% python3 -q
>>> import numpy as np
>>> import numpy.linalg as la
>>> np.set_printoptions(suppress=True, linewidth=200)
>>> rd = lambda a: np.round(a, 2) + 0
>>> rng = np.random.default_rng(41735)
>>> data = np.eye(6, dtype=int)[rng.permutation(6)]
>>> data
array([[0, 0, 0, 1, 0, 0],
       [0, 0, 0, 0, 1, 0],
       [0, 1, 0, 0, 0, 0],
       [0, 0, 0, 0, 0, 1],
       [0, 0, 1, 0, 0, 0],
       [1, 0, 0, 0, 0, 0]])
>>> r0, r1 = data[3], data[0]
>>> r0 @ r0
np.int64(1)
>>> pr = (r0 @ r1) / (r0 @ r0) * r0
>>> pr
array([0., 0., 0., 0., 0., 0.])
>>> np.outer(r0, r1)
array([[0, 0, 0, 0, 0, 0],
       [0, 0, 0, 0, 0, 0],
       [0, 0, 0, 0, 0, 0],
       [0, 0, 0, 0, 0, 0],
       [0, 0, 0, 0, 0, 0],
       [0, 0, 0, 1, 0, 0]])
>>> la.matrix_rank(np.outer(r0, r1))
np.int64(1)
>>> W0 = np.load("dump.npy")
>>> W0
array([[0, 0, 0, 0, 1, 0, 0, 0],
       [1, 0, 0, 0, 0, 0, 0, 0],
       [0, 0, 0, 0, 0, 1, 0, 0],
       [0, 0, 0, 0, 0, 0, 1, 0],
       [0, 0, 0, 1, 0, 0, 0, 0],
       [0, 0, 0, 0, 0, 0, 0, 1],
       [0, 1, 0, 0, 0, 0, 0, 0],
       [0, 0, 1, 0, 0, 0, 0, 0]])
>>> (W0 + W0.T) / 2
array([[0. , 0.5, 0. , 0. , 0.5, 0. , 0. , 0. ],
       [0.5, 0. , 0. , 0. , 0. , 0. , 0.5, 0. ],
       [0. , 0. , 0. , 0. , 0. , 0.5, 0. , 0.5],
       [0. , 0. , 0. , 0. , 0.5, 0. , 0.5, 0. ],
       [0.5, 0. , 0. , 0.5, 0. , 0. , 0. , 0. ],
       [0. , 0. , 0.5, 0. , 0. , 0. , 0. , 0.5],
       [0. , 0.5, 0. , 0.5, 0. , 0. , 0. , 0. ],
       [0. , 0. , 0.5, 0. , 0. , 0.5, 0. , 0. ]])
>>> rd(np.abs(la.eigvals(W0)).max())
np.float64(1.0)
>>> W0 @ W0
array([[0, 0, 0, 1, 0, 0, 0, 0],
       [0, 0, 0, 0, 1, 0, 0, 0],
       [0, 0, 0, 0, 0, 0, 0, 1],
       [0, 1, 0, 0, 0, 0, 0, 0],
       [0, 0, 0, 0, 0, 0, 1, 0],
       [0, 0, 1, 0, 0, 0, 0, 0],
       [1, 0, 0, 0, 0, 0, 0, 0],
       [0, 0, 0, 0, 0, 1, 0, 0]])
>>> rd(la.det(W0))
np.float64(1.0)
>>> np.allclose(W0 @ W0.T, W0.T @ W0)
True
>>> M2 = la.inv(W0)
>>> rd(la.det(W0) * la.det(M2))
np.float64(1.0)
>>> rd(la.det(W0) * M2)
array([[0., 1., 0., 0., 0., 0., 0., 0.],
       [0., 0., 0., 0., 0., 0., 1., 0.],
       [0., 0., 0., 0., 0., 0., 0., 1.],
       [0., 0., 0., 0., 1., 0., 0., 0.],
       [1., 0., 0., 0., 0., 0., 0., 0.],
       [0., 0., 1., 0., 0., 0., 0., 0.],
       [0., 0., 0., 1., 0., 0., 0., 0.],
       [0., 0., 0., 0., 0., 1., 0., 0.]])
>>> M2
array([[0., 1., 0., 0., 0., 0., 0., 0.],
       [0., 0., 0., 0., 0., 0., 1., 0.],
       [0., 0., 0., 0., 0., 0., 0., 1.],
       [0., 0., 0., 0., 1., 0., 0., 0.],
       [1., 0., 0., 0., 0., 0., 0., 0.],
       [0., 0., 1., 0., 0., 0., 0., 0.],
       [0., 0., 0., 1., 0., 0., 0., 0.],
       [0., 0., 0., 0., 0., 1., 0., 0.]])
>>> W0 @ M2
array([[1., 0., 0., 0., 0., 0., 0., 0.],
       [0., 1., 0., 0., 0., 0., 0., 0.],
       [0., 0., 1., 0., 0., 0., 0., 0.],
       [0., 0., 0., 1., 0., 0., 0., 0.],
       [0., 0., 0., 0., 1., 0., 0., 0.],
       [0., 0., 0., 0., 0., 1., 0., 0.],
       [0., 0., 0., 0., 0., 0., 1., 0.],
       [0., 0., 0., 0., 0., 0., 0., 1.]])
>>> (np.abs(M2) > 1e-9).astype(int)
array([[0, 1, 0, 0, 0, 0, 0, 0],
       [0, 0, 0, 0, 0, 0, 1, 0],
       [0, 0, 0, 0, 0, 0, 0, 1],
       [0, 0, 0, 0, 1, 0, 0, 0],
       [1, 0, 0, 0, 0, 0, 0, 0],
       [0, 0, 1, 0, 0, 0, 0, 0],
       [0, 0, 0, 1, 0, 0, 0, 0],
       [0, 0, 0, 0, 0, 1, 0, 0]])
>>> x0 = np.array([2, -1, 2, -2, 0, 0, 0, 1])
>>> a = np.maximum(W0 @ x0, 0)
>>> np.maximum(W0 @ (3 * x0), 0)
array([0, 6, 0, 0, 0, 3, 0, 6])
>>> W0 * (a > 1e-9)[:, None]
array([[0, 0, 0, 0, 0, 0, 0, 0],
       [1, 0, 0, 0, 0, 0, 0, 0],
       [0, 0, 0, 0, 0, 0, 0, 0],
       [0, 0, 0, 0, 0, 0, 0, 0],
       [0, 0, 0, 0, 0, 0, 0, 0],
       [0, 0, 0, 0, 0, 0, 0, 1],
       [0, 0, 0, 0, 0, 0, 0, 0],
       [0, 0, 1, 0, 0, 0, 0, 0]])
>>> rd(np.tanh(W0 @ x0))
array([ 0.  ,  0.96,  0.  ,  0.  , -0.96,  0.76, -0.76,  0.96])
>>> m1 = np.load("sample18.npy")
>>> m1
array([[ 0.9 ,  0.1 ,  1.9 , -1.8 ,  1.9 ],
       [-1.3 , -1.2 , -1.9 ,  0.6 ,  1.6 ],
       [ 0.  ,  0.9 , -0.5 ,  0.5 , -0.1 ],
       [ 0.93,  0.1 ,  1.92, -1.82,  1.9 ]])
>>> def softmax(z):
...     e = np.exp(z - z.max(axis=-1, keepdims=True))
...     return e / e.sum(axis=-1, keepdims=True)
... 
>>> rd(softmax(10 * m1[2]))
array([0.  , 0.98, 0.  , 0.02, 0.  ])
>>> rd(softmax(m1[2] + 4))
array([0.15, 0.37, 0.09, 0.25, 0.14])
>>> S = m1 @ m1.T / np.sqrt(5)
>>> rd(softmax(S)[2] @ m1)
array([-0.15,  0.14, -0.34,  0.  ,  0.83])
>>> U, sv, vt = la.svd(m1)
>>> np.argmax(sv[:-1] / (sv[1:] + 1e-6)) + 1
np.int64(3)
>>> M2 = U[:, :3] @ np.diag(sv[:3]) @ vt[:3]
>>> rd(M2)
array([[ 0.91,  0.1 ,  1.9 , -1.8 ,  1.9 ],
       [-1.3 , -1.2 , -1.9 ,  0.6 ,  1.6 ],
       [ 0.  ,  0.9 , -0.5 ,  0.5 , -0.1 ],
       [ 0.92,  0.1 ,  1.92, -1.82,  1.9 ]])
>>> la.matrix_rank(M2)
np.int64(3)
>>> rd(np.abs(m1 - M2).max())
np.float64(0.01)
>>> rd(la.norm(m1 - M2) / la.norm(m1))
np.float64(0.0)
>>> rd(la.norm(m1 - M2, 2)), rd(sv[3])
(np.float64(0.01), np.float64(0.01))
>>> la.matrix_rank(m1, rtol=0.05)
np.int64(3)
>>> t = np.radians(120)
>>> R = np.eye(5)
>>> R[4, 4] = R[3, 3] = np.cos(t)
>>> R[4, 3], R[3, 4] = -np.sin(t), np.sin(t)
>>> rd(R)
array([[ 1.  ,  0.  ,  0.  ,  0.  ,  0.  ],
       [ 0.  ,  1.  ,  0.  ,  0.  ,  0.  ],
       [ 0.  ,  0.  ,  1.  ,  0.  ,  0.  ],
       [ 0.  ,  0.  ,  0.  , -0.5 ,  0.87],
       [ 0.  ,  0.  ,  0.  , -0.87, -0.5 ]])
>>> M2 = m1 @ R.T
>>> rd(M2)
array([[ 0.9 ,  0.1 ,  1.9 ,  2.55,  0.61],
       [-1.3 , -1.2 , -1.9 ,  1.09, -1.32],
       [ 0.  ,  0.9 , -0.5 , -0.34, -0.38],
       [ 0.93,  0.1 ,  1.92,  2.56,  0.63]])
>>> rd(np.abs(M2 - m1).max(axis=0))
array([0.  , 0.  , 0.  , 4.38, 2.92])
>>> rd(la.det(R)), np.trace(R)
(np.float64(1.0), np.float64(2.0))
>>> r0 = np.array([3, 2])
>>> rd(np.correlate(m1[2], m1[3], "full"))
array([ 0.  ,  1.71, -2.59,  3.59, -1.97,  1.93, -0.61,  0.46, -0.09])
>>> rd(np.convolve(m1[2], r0))
array([ 0. ,  2.7,  0.3,  0.5,  0.7, -0.2])
>>> np.polyval(r0, m1[2])
array([2. , 4.7, 0.5, 3.5, 1.7])
